In [1]: import numpy as np

In [2]: np.set_printoptions(suppress=True, linewidth=120)

In [3]: def rd(a):
   ...:     return np.round(a, 1) + 0
   ...: 

In [4]: K = np.loadtxt("m.csv", delimiter=",")

In [5]: K
Out[5]: 
array([[-0.1,  2. ,  5.5],
       [ 0. , -0.1, -0.2],
       [ 0.1, -0.9, -2.2],
       [-0.2,  1.5,  4.3],
       [ 0. ,  0.4,  1.1],
       [ 0.2,  0.1,  0. ],
       [ 0.3,  0.8,  2.2],
       [ 0.1, -1.6, -4.4],
       [ 0. ,  0.3,  1.1],
       [-0.1, -2. , -5.5],
       [ 0.1, -1.2, -3.3],
       [ 0. ,  0.4,  1.1],
       [ 0. ,  0.8,  2.2],
       [ 0.1, -0.3, -1. ],
       [ 0. , -0.1, -0.1],
       [ 0.1,  1.2,  3.4],
       [ 0. ,  1.5,  4.3],
       [-0.1,  0.8,  2.2],
       [ 0.1, -1.6, -4.5],
       [ 0. , -0.3, -1. ],
       [-0.1, -0.3, -1.1],
       [ 0.1,  0.1,  0.1]])

In [6]: Ac = K - K.mean(axis=0)

In [7]: vecs = np.linalg.svd(Ac)[2][:1]

In [8]: other = Ac - Ac @ vecs.T @ vecs

In [9]: rd(np.cov(Ac @ vecs.T, rowvar=False))
Out[9]: np.float64(9.9)

In [10]: rd((Ac @ vecs.T).std(axis=0))
Out[10]: array([3.1])

In [11]: F = np.load("data.npy")

In [12]: F
Out[12]: 
array([[-2.9, -1. , -1.2,  3.7],
       [ 0.5,  1.4,  3.4,  3.4],
       [ 4.5,  0.9,  1.1,  1.7],
       [ 1.6, -2.7,  2.3,  3.2],
       [-1. , -3. ,  3.9,  0.1],
       [ 1.6, -0.6, -1.8, -4.3],
       [-3.7,  0.1,  2.4, -2.4],
       [ 4.3, -0.4, -1.7,  1.9],
       [ 2.3, -0.9, -3.3,  2.8],
       [-2.2,  1.4, -2.4, -3.6],
       [-1.3, -2.5,  3.9,  1.3],
       [ 3.1, -3.8, -0.5,  1. ],
       [-3. , -3.2, -2.3, -0.2],
       [-0.1,  3.3,  0.2,  3.8],
       [-1.2, -3.8,  3. , -0.1],
       [-0.3,  4.9, -0.4,  0.8],
       [ 3.3,  1. ,  2.6, -2.5],
       [-0.6,  3.9,  0. , -3. ]])

In [13]: Ac = (F - F.mean(axis=0)) / F.std(axis=0)

In [14]: np.argwhere(np.abs(Ac) > 2)
Out[14]: array([[15,  1]])

In [15]: beta = np.linalg.lstsq(np.delete(Ac, 3, axis=1), Ac[:, 3])[0]

In [16]: rd(1 - np.var(Ac[:, 3] - np.delete(Ac, 3, axis=1) @ beta))
Out[16]: np.float64(0.1)

In [17]: rd(beta)
Out[17]: array([ 0.2, -0.1,  0.1])

In [18]: np.abs(beta).argmax()
Out[18]: np.int64(0)

In [19]: cov = np.cov(F, rowvar=False)

In [20]: rd(cov)
Out[20]: 
array([[ 6.4,  0.3, -0.5,  1.2],
       [ 0.3,  7. , -1. , -0.8],
       [-0.5, -1. ,  5.6,  0.6],
       [ 1.2, -0.8,  0.6,  6.9]])

In [21]: np.argwhere(np.triu(np.abs(np.corrcoef(F.T)) > 0.8, 1))
Out[21]: array([], shape=(0, 2), dtype=int64)

In [22]: rd(np.polyfit(F[:, 3], F[:, 1], 1))
Out[22]: array([-0.1, -0.2])

In [23]: rng = np.random.default_rng(566)

In [24]: A = (rng.random((4, 4)) < 0.3) + np.eye(4)

In [25]: A /= A.sum(axis=1, keepdims=True)

In [26]: rd(A)
Out[26]: 
array([[0.3, 0. , 0.3, 0.3],
       [0. , 0.5, 0.5, 0. ],
       [0.5, 0. , 0.5, 0. ],
       [0. , 0. , 0. , 1. ]])

In [27]: r = np.linalg.matrix_rank(A)

In [28]: r
Out[28]: np.int64(3)

In [29]: ns = np.linalg.svd(A)[2][r:].T

In [30]: rd(ns @ ns.T)
Out[30]: 
array([[ 0.3,  0.3, -0.3,  0. ],
       [ 0.3,  0.3, -0.3,  0. ],
       [-0.3, -0.3,  0.3,  0. ],
       [ 0. ,  0. ,  0. ,  0. ]])

In [31]: [int(np.linalg.matrix_rank(A[:, :j + 1])) for j in range(4)]
Out[31]: [1, 2, 2, 3]

In [32]: np.allclose(A @ ns, 0)
Out[32]: True

In [33]: rd(A @ ns)
Out[33]: 
array([[0.],
       [0.],
       [0.],
       [0.]])

In [34]: ns.shape
Out[34]: (4, 1)

In [35]: rd(ns[:, 0] / ns[np.abs(ns[:, 0]).round(6).argmax(), 0])
Out[35]: array([ 1.,  1., -1.,  0.])

In [36]: [int(np.linalg.matrix_rank(np.delete(A, i, axis=0))) for i in range(4)]
Out[36]: [3, 2, 3, 3]

In [37]: np.linalg.matrix_rank(A, rtol=0.1)
Out[37]: np.int64(3)

In [38]: np.linalg.cond(A) > 100
Out[38]: np.True_

In [39]: left, s, Vt = np.linalg.svd(A)

In [40]: vecs = Vt[:(s > 1e-8).sum()]

In [41]: vec = A[3] + -2 * A[2] + rng.integers(2) * np.eye(4)[2]

In [42]: vec
Out[42]: array([-1.,  0., -1.,  1.])

In [43]: np.linalg.matrix_rank(np.vstack([A, vec]))
Out[43]: np.int64(3)

In [44]: np.allclose(vecs.T @ vecs @ vec, vec)
Out[44]: True

In [45]: other = np.array([[6, -4], [2, 6], [-5, 6]])

In [46]: feats = np.kron(np.eye(3, dtype=int), other)

In [47]: feats
Out[47]: 
array([[ 6, -4,  0,  0,  0,  0],
       [ 2,  6,  0,  0,  0,  0],
       [-5,  6,  0,  0,  0,  0],
       [ 0,  0,  6, -4,  0,  0],
       [ 0,  0,  2,  6,  0,  0],
       [ 0,  0, -5,  6,  0,  0],
       [ 0,  0,  0,  0,  6, -4],
       [ 0,  0,  0,  0,  2,  6],
       [ 0,  0,  0,  0, -5,  6]])

In [48]: vec = np.array([-2, 1, 0, -2, 0, -1])

In [49]: np.linalg.norm(feats @ vec) <= np.linalg.norm(feats, 2) * np.linalg.norm(vec) + 1e-9
Out[49]: np.True_

In [50]: feats * vec
Out[50]: 
array([[-12,  -4,   0,   0,   0,   0],
       [ -4,   6,   0,   0,   0,   0],
       [ 10,   6,   0,   0,   0,   0],
       [  0,   0,   0,   8,   0,   0],
       [  0,   0,   0, -12,   0,   0],
       [  0,   0,   0, -12,   0,   0],
       [  0,   0,   0,   0,   0,   4],
       [  0,   0,   0,   0,   0,  -6],
       [  0,   0,   0,   0,   0,  -6]])

In [51]: np.sign((feats @ vec).round(6))
Out[51]: array([-1,  1,  1,  1, -1, -1,  1, -1, -1])

In [52]: feats @ np.ones(6)
Out[52]: array([2., 8., 1., 2., 8., 1., 2., 8., 1.])

In [53]: feats @ (2 * vec)
Out[53]: array([-32,   4,  32,  16, -24, -24,   8, -12, -12])

In [54]: (feats @ vec).argmax()
Out[54]: np.int64(2)

In [55]: vec = np.array([1, 3, 0, 1, 3, 0])

In [56]: y = feats @ vec

In [57]: rd(np.linalg.solve(feats.T @ feats, feats.T @ y))
Out[57]: array([1., 3., 0., 1., 3., 0.])

In [58]: y = y + 0.3 * rng.normal(size=9)

In [59]: rd(y)
Out[59]: array([ -5.9,  20.1,  12.7,  -3.6,   6.3,   5.7,  18.1,   5.7, -14.9])

In [60]: beta, *_ = np.linalg.lstsq(feats, y)

In [61]: rd(beta)
Out[61]: array([1. , 3. , 0.1, 1. , 3. , 0. ])

In [62]: [round(float(np.linalg.norm(np.linalg.solve(feats.T @ feats + lam * np.eye(6), feats.T @ y))), 2) for lam in (0, 1, 10, 100)]
Out[62]: [4.47, 4.37, 3.69, 1.7]

In [63]: rd(np.linalg.norm(y - feats @ beta))
Out[63]: np.float64(0.3)

In [64]: other = np.c_[K[:, :2] @ np.array([[2, 0], [3, 0]]), np.array([3, -4, 0, -2, -5, 1, -1, 2, 2, 1, -2, -3, 3, -4, -2, 0, 3, 0, -4, -4, -3, 5])]

In [65]: rd(other)
Out[65]: 
array([[ 5.8,  0. ,  3. ],
       [-0.3,  0. , -4. ],
       [-2.5,  0. ,  0. ],
       [ 4.1,  0. , -2. ],
       [ 1.2,  0. , -5. ],
       [ 0.7,  0. ,  1. ],
       [ 3. ,  0. , -1. ],
       [-4.6,  0. ,  2. ],
       [ 0.9,  0. ,  2. ],
       [-6.2,  0. ,  1. ],
       [-3.4,  0. , -2. ],
       [ 1.2,  0. , -3. ],
       [ 2.4,  0. ,  3. ],
       [-0.7,  0. , -4. ],
       [-0.3,  0. , -2. ],
       [ 3.8,  0. ,  0. ],
       [ 4.5,  0. ,  3. ],
       [ 2.2,  0. ,  0. ],
       [-4.6,  0. , -4. ],
       [-0.9,  0. , -4. ],
       [-1.1,  0. , -3. ],
       [ 0.5,  0. ,  5. ]])

In [66]: rd(np.linalg.norm(other - K @ np.linalg.lstsq(K, other)[0], axis=0))
Out[66]: array([ 0.,  0., 13.])

In [67]: np.linalg.matrix_rank(other)
Out[67]: np.int64(2)

In [68]: np.linalg.matrix_rank(np.c_[K, other])
Out[68]: np.int64(4)

In [69]: rd(np.linalg.norm(np.linalg.qr(K)[0].T @ other, axis=0) ** 2 / ((other ** 2).sum(axis=0) + 1e-12))
Out[69]: array([1. , 0. , 0.1])

In [70]: proj = feats @ np.linalg.solve(feats.T @ feats, feats.T)

In [71]: np.linalg.matrix_rank(np.eye(9) - proj)
Out[71]: np.int64(3)

In [72]: np.allclose(proj @ proj, proj)
Out[72]: True

In [73]: rd(np.trace(proj))
Out[73]: np.float64(6.0)

In [74]: rd(np.linalg.eigvalsh(proj))
Out[74]: array([0., 0., 0., 1., 1., 1., 1., 1., 1.])

In [75]: rd(proj @ feats[:, 1])
Out[75]: array([-4.,  6.,  6.,  0.,  0.,  0.,  0.,  0.,  0.])

In [76]: basis = np.array([[0, -1, 0], [-2, 2, 2], [0, -1, 2]])

In [77]: W0 = (rng.random((15, 3)) < 0.25) @ basis

In [78]: W0
Out[78]: 
array([[ 0,  0,  0],
       [ 0,  0,  0],
       [ 0,  0,  0],
       [ 0, -1,  2],
       [ 0, -2,  2],
       [-2,  2,  2],
       [ 0,  0,  0],
       [ 0,  0,  0],
       [-2,  0,  4],
       [ 0, -1,  0],
       [ 0, -1,  2],
       [ 0,  0,  0],
       [-2,  1,  2],
       [-2,  2,  2],
       [-2,  2,  2]])

In [79]: vec = np.array([0, 3, 2])

In [80]: y = W0 @ vec

In [81]: rd(np.linalg.lstsq(W0, y)[0])
Out[81]: array([0., 3., 2.])

In [82]: rd(np.linalg.pinv(W0) @ W0)
Out[82]: 
array([[1., 0., 0.],
       [0., 1., 0.],
       [0., 0., 1.]])

In [83]: y = y + 0.3 * rng.normal(size=15)

In [84]: rd(y)
Out[84]: array([ 0. , -0.2, -0.3,  0.8, -1.9,  9.8, -0.7,  0. ,  8.3, -2.6,  1.3,  0.5,  7.2,  9.6,  9.8])

In [85]: beta, *_ = np.linalg.lstsq(W0, y)

In [86]: rd(W0.T @ (y - W0 @ beta))
Out[86]: array([0., 0., 0.])

In [87]: rd(beta)
Out[87]: array([-0.4,  2.7,  1.8])

In [88]: [round(float(np.linalg.norm(np.linalg.solve(W0.T @ W0 + lam * np.eye(3), W0.T @ y))), 2) for lam in (0, 1, 10, 100)]
Out[88]: [3.27, 2.83, 2.32, 0.97]

In [89]: rd(np.linalg.norm(y - W0 @ beta))
Out[89]: np.float64(1.1)

In [90]: other = np.c_[W0[:, :1] @ np.array([[-1]]), np.array([-1, 3, 0, 3, 3, 3, 0, 3, 0, -2, 1, -3, -3, 3, 3])]

In [91]: other
Out[91]: 
array([[ 0, -1],
       [ 0,  3],
       [ 0,  0],
       [ 0,  3],
       [ 0,  3],
       [ 2,  3],
       [ 0,  0],
       [ 0,  3],
       [ 2,  0],
       [ 0, -2],
       [ 0,  1],
       [ 0, -3],
       [ 2, -3],
       [ 2,  3],
       [ 2,  3]])

In [92]: rd(np.linalg.norm(np.linalg.qr(W0)[0].T @ other, axis=0) ** 2 / ((other ** 2).sum(axis=0) + 1e-12))
Out[92]: array([1. , 0.4])

In [93]: rd(np.linalg.lstsq(W0, other[:, 0])[0])
Out[93]: array([-1.,  0.,  0.])

In [94]: np.linalg.matrix_rank(other)
Out[94]: np.int64(2)

In [95]: lab = W0[:, 1] > np.median(W0[:, 1])

In [96]: r0 = W0[lab].mean(axis=0) - W0[~lab].mean(axis=0)

In [97]: np.argsort(-np.abs(r0).round(6), kind="stable")
Out[97]: array([1, 0, 2])

In [98]: Ac = (W0 - W0.mean(axis=0)) / W0.std(axis=0)

In [99]: rd(Ac.std(axis=0))
Out[99]: array([1., 1., 1.])

In [100]: beta = np.linalg.lstsq(np.delete(Ac, 0, axis=1), Ac[:, 0])[0]

In [101]: rd(beta)
Out[101]: array([-0.7, -0.6])

In [102]: rd(1 - np.var(Ac[:, 0] - np.delete(Ac, 0, axis=1) @ beta))
Out[102]: np.float64(0.9)

In [103]: mat = np.loadtxt("block8.csv", delimiter=",")

In [104]: mat
Out[104]: 
array([[ 0.,  0.,  0.,  0.,  0.,  0.],
       [ 0., -3.,  0., -3.,  1.,  0.],
       [-1.,  0.,  1.,  0.,  0.,  2.],
       [ 0., -3.,  0., -1., -3.,  0.],
       [ 0., -3.,  0.,  2., -3.,  0.],
       [-2.,  0.,  3.,  0.,  0.,  0.]])

In [105]: vec = np.array([3, 0, 2, 0, 3, 0])

In [106]: mat @ (2 * vec)
Out[106]: array([  0.,   6.,  -2., -18., -18.,   0.])

In [107]: (mat @ vec).argmax()
Out[107]: np.int64(1)

In [108]: mat @ vec
Out[108]: array([ 0.,  3., -1., -9., -9.,  0.])

In [109]: mat * vec
Out[109]: 
array([[ 0.,  0.,  0.,  0.,  0.,  0.],
       [ 0., -0.,  0., -0.,  3.,  0.],
       [-3.,  0.,  2.,  0.,  0.,  0.],
       [ 0., -0.,  0., -0., -9.,  0.],
       [ 0., -0.,  0.,  0., -9.,  0.],
       [-6.,  0.,  6.,  0.,  0.,  0.]])

In [110]: np.linalg.norm(mat @ vec) <= np.linalg.norm(mat, 2) * np.linalg.norm(vec) + 1e-9
Out[110]: np.True_

In [111]: mat @ np.ones(6)
Out[111]: array([ 0., -5.,  2., -7., -4.,  1.])

In [112]: np.flatnonzero(np.linalg.matrix_power((mat != 0) + (mat.T != 0) + np.eye(6), 6)[2])
Out[112]: array([0, 2, 5])

In [113]: rd(np.sort(np.linalg.eigvals(mat).real))
Out[113]: array([-5.5, -2. , -0.8, -0.8,  0. ,  3. ])

In [114]: mat @ mat
Out[114]: 
array([[ 0.,  0.,  0.,  0.,  0.,  0.],
       [ 0., 15.,  0., 14.,  3.,  0.],
       [-5.,  0.,  7.,  0.,  0.,  2.],
       [ 0., 21.,  0.,  4.,  9.,  0.],
       [ 0., 12.,  0.,  1.,  0.,  0.],
       [-3.,  0.,  3.,  0.,  0.,  6.]])

In [115]: rd(np.linalg.det(mat))
Out[115]: np.float64(0.0)

In [116]: left, s, Vt = np.linalg.svd(K)

In [117]: np.argmax(s[:-1] / (s[1:] + 1e-6)) + 1
Out[117]: np.int64(1)

In [118]: other = left[:, :1] @ np.diag(s[:1]) @ Vt[:1]

In [119]: rd(np.abs(K - other).max())
Out[119]: np.float64(0.3)

In [120]: np.linalg.matrix_rank(other)
Out[120]: np.int64(1)

In [121]: np.linalg.matrix_rank(K, rtol=0.05)
Out[121]: np.int64(1)

In [122]: J = np.load("test9.npy")

In [123]: J
Out[123]: 
array([[ 3., 10.,  4.,  2., 10.,  6.],
       [10., 24., 10.,  5., 25., 15.],
       [ 4., 10.,  3.,  2., 10.,  6.],
       [ 2.,  5.,  2.,  0.,  5.,  3.],
       [10., 25., 10.,  5., 24., 15.],
       [ 6., 15.,  6.,  3., 15.,  8.]])

In [124]: w, vecs = np.linalg.eigh(J)

In [125]: rd(np.linalg.svd(J, compute_uv=False))
Out[125]: array([67.,  1.,  1.,  1.,  1.,  1.])

In [126]: w.sum(), np.trace(J)
Out[126]: (np.float64(62.0), np.float64(62.0))

In [127]: np.abs(vecs[:, -1]).round(6).argmax()
Out[127]: np.int64(1)

In [128]: rd(w)
Out[128]: array([-1., -1., -1., -1., -1., 67.])

In [129]: np.unique(w.round(6) + 0, return_counts=True)[1]
Out[129]: array([5, 1])

In [130]: other = np.array([[0, -3, 2],
     ...:     [-3, -3, -2],
     ...:     [1, 0, 2],
     ...:     [-1, -3, -1],
     ...:     [-2, 3, 3],
     ...:     [1, -1, -2]])

In [131]: np.einsum("ij,ij->i", J, J)
Out[131]: array([ 265., 1651.,  265.,   67., 1651.,  595.])

In [132]: np.einsum("ik,kj->ij", J, other)
Out[132]: 
array([[ -42.,  -21.,   10.],
       [-102.,  -57.,   32.],
       [ -43.,  -24.,   10.],
       [ -20.,   -9.,    7.],
       [-103.,  -63.,   27.],
       [ -64.,  -35.,   20.]])

In [133]: np.einsum("ik,kj->ji", J, other)
Out[133]: 
array([[ -42., -102.,  -43.,  -20., -103.,  -64.],
       [ -21.,  -57.,  -24.,   -9.,  -63.,  -35.],
       [  10.,   32.,   10.,    7.,   27.,   20.]])

In [134]: J @ other
Out[134]: 
array([[ -42.,  -21.,   10.],
       [-102.,  -57.,   32.],
       [ -43.,  -24.,   10.],
       [ -20.,   -9.,    7.],
       [-103.,  -63.,   27.],
       [ -64.,  -35.,   20.]])
